% ipython --no-banner

In [1]: import numpy as np

In [2]: import numpy.linalg as la

In [3]: np.set_printoptions(precision=4, suppress=True, linewidth=200, sign=" ")

In [4]: K = np.loadtxt("dump.csv", delimiter=",")

In [5]: K
Out[5]: 
array([[ 17.5234, -14.2883,   2.4554, -12.1498,   0.7827,  37.203 ,   9.4208,  21.9493,   3.0471],
       [ 14.9733, -13.8252,   2.4038, -12.2698,  -0.2094,  35.658 ,  10.9515,  20.5483,   6.1993],
       [-10.2866,  -4.2438,  -5.9647, -12.992 , -23.909 ,  -5.8091,   9.9939,  -7.2862,   1.0629],
       [ 13.885 , -15.141 ,   0.305 , -11.762 ,  -2.3213,  33.7202,  10.7031,  22.5258,   3.8308],
       [ 14.6214, -14.5735,   2.5638, -12.2653,   0.4886,  34.9565,  10.7072,  22.7118,   4.8213],
       [-10.016 ,  -3.6586,  -3.5752, -11.0314, -22.7816,  -5.9034,  10.2168,  -5.7296,   0.226 ],
       [ 14.3814, -13.3172,   1.7911, -12.8041,  -0.9708,  36.2249,  10.5286,  20.4607,   4.2917],
       [ 14.9913, -12.5532,   2.9323, -10.5675,  -0.3653,  36.0812,  11.2906,  21.6776,   3.5993],
       [-10.2096,  -3.9562,  -3.8424, -11.1277, -21.1219,  -5.2926,   9.7917,  -7.2964,   1.3332],
       [ 17.3283, -15.0005,   2.1269, -10.9302,  -1.0489,  37.0939,  10.1283,  21.2486,   2.1161],
       [ 13.9765, -13.5734,   2.3196, -13.7336,   0.0968,  35.2857,  11.9003,  21.3794,   2.5178],
       [-10.1118,  -5.515 ,  -5.3329, -12.0269, -21.0137,  -6.5283,  10.3542,  -6.6908,   2.3424],
       [ -9.695 ,  -3.1711,  -1.6384, -11.8625, -21.4395,  -5.8468,   8.9447,  -4.5022,   1.9397],
       [ 16.6561, -14.0876,   2.2305, -11.8732,   0.4617,  35.5395,  10.1582,  23.4174,   3.5607],
       [-10.1023,  -3.7548,  -3.0681, -12.6232, -23.096 ,  -4.6516,  10.6051,  -5.9757,   1.6051],
       [ -8.996 ,  -3.0873,  -3.1538, -13.807 , -21.4159,  -5.7364,   9.3031,  -5.132 ,   1.2059],
       [ 16.2667, -12.04  ,   0.313 , -11.8183,  -1.1808,  35.8148,  10.2302,  21.0173,   5.3916],
       [ 15.2564, -15.3098,   3.605 , -11.816 ,   1.0552,  37.4712,  10.0778,  22.4637,   4.9192],
       [ -9.3799,  -4.0132,  -5.1136, -11.1917, -21.4681,  -5.2231,  11.161 ,  -5.4078,   2.1627],
       [ 15.6144, -13.8432,   1.1607, -11.8316,  -0.0921,  36.1303,  10.2553,  22.4399,   5.1908],
       [ 14.8104, -13.4082,   1.8641, -12.2174,   0.7733,  35.5627,  10.9326,  22.3951,   4.173 ],
       [ 14.5643, -13.829 ,   1.2222, -12.4289,  -1.0791,  36.1213,  10.2759,  21.5505,   3.5034],
       [ -9.892 ,  -3.6291,  -4.3741, -12.8699, -23.5093,  -6.4806,  11.4853,  -4.8268,   3.8795],
       [ 15.6681, -12.4278,   0.7064, -11.2965,   0.671 ,  34.877 ,  10.6657,  20.0041,   2.464 ],
       [ -9.3885,  -3.9969,  -2.5228, -11.7077, -22.6092,  -4.4729,  10.1063,  -6.7259,   2.8341],
       [ 15.9031, -12.2247,   2.7322, -10.875 ,  -0.3466,  36.5931,   9.4748,  23.3318,   4.4732],
       [-11.2738,  -5.9634,  -2.6795, -13.1323, -22.2491,  -5.8263,  11.1545,  -5.6055,   0.9979]])

In [6]: d = la.norm(K[:, None] - K[None], axis=-1)

In [7]: np.unravel_index(d.round(6).argmax(), d.shape)
Out[7]: (np.int64(0), np.int64(2))

In [8]: d[11].round(6).argsort(kind="stable")[:4]
Out[8]: array([ 11,  18,   8,   2])
